% ipython --no-banner

In [1]: import numpy as np

In [2]: from numpy import linalg as LA

In [3]: np.set_printoptions(precision=1, suppress=True, linewidth=200, sign=" ")

In [4]: J = np.load("data.npy")

In [5]: J.round(1) + 0
Out[5]: 
array([[ 0.9, -0.1, -0.1, -0.1, -0.1, -0.1,  0. , -0.1, -0.1,  0. , -0.1],
       [-0.1,  0.7, -0.2, -0.2, -0.3, -0.2,  0. , -0.2, -0.3,  0. , -0.3],
       [-0.1, -0.2,  0.8, -0.2, -0.2, -0.2,  0. , -0.2, -0.2,  0. , -0.2],
       [-0.1, -0.2, -0.2,  0.8, -0.2, -0.2,  0. , -0.2, -0.2,  0. , -0.2],
       [-0.1, -0.3, -0.2, -0.2,  0.7, -0.2,  0. , -0.2, -0.3,  0. , -0.3],
       [-0.1, -0.2, -0.2, -0.2, -0.2,  0.8,  0. , -0.2, -0.2,  0. , -0.2],
       [ 0. ,  0. ,  0. ,  0. ,  0. ,  0. ,  1. ,  0. ,  0. ,  0. ,  0. ],
       [-0.1, -0.2, -0.2, -0.2, -0.2, -0.2,  0. ,  0.8, -0.2,  0. , -0.2],
       [-0.1, -0.3, -0.2, -0.2, -0.3, -0.2,  0. , -0.2,  0.7,  0. , -0.3],
       [ 0. ,  0. ,  0. ,  0. ,  0. ,  0. ,  0. ,  0. ,  0. ,  1. ,  0. ],
       [-0.1, -0.3, -0.2, -0.2, -0.3, -0.2,  0. , -0.2, -0.3,  0. ,  0.7]])

In [6]: # columns are unit length and at right angles

In [7]: np.round(J @ J.T, 1) + 0
Out[7]: 
array([[ 1.,  0.,  0.,  0.,  0.,  0.,  0.,  0.,  0.,  0.,  0.],
       [ 0.,  1.,  0.,  0.,  0.,  0.,  0.,  0.,  0.,  0.,  0.],
       [ 0.,  0.,  1.,  0.,  0.,  0.,  0.,  0.,  0.,  0.,  0.],
       [ 0.,  0.,  0.,  1.,  0.,  0.,  0.,  0.,  0.,  0.,  0.],
       [ 0.,  0.,  0.,  0.,  1.,  0.,  0.,  0.,  0.,  0.,  0.],
       [ 0.,  0.,  0.,  0.,  0.,  1.,  0.,  0.,  0.,  0.,  0.],
       [ 0.,  0.,  0.,  0.,  0.,  0.,  1.,  0.,  0.,  0.,  0.],
       [ 0.,  0.,  0.,  0.,  0.,  0.,  0.,  1.,  0.,  0.,  0.],
       [ 0.,  0.,  0.,  0.,  0.,  0.,  0.,  0.,  1.,  0.,  0.],
       [ 0.,  0.,  0.,  0.,  0.,  0.,  0.,  0.,  0.,  1.,  0.],
       [ 0.,  0.,  0.,  0.,  0.,  0.,  0.,  0.,  0.,  0.,  1.]])

In [8]: LA.norm(J, axis=0)
Out[8]: array([ 1.,  1.,  1.,  1.,  1.,  1.,  1.,  1.,  1.,  1.,  1.])

In [9]: print(np.round(J[:, 3] @ J[:, 10], 1))
-0.0
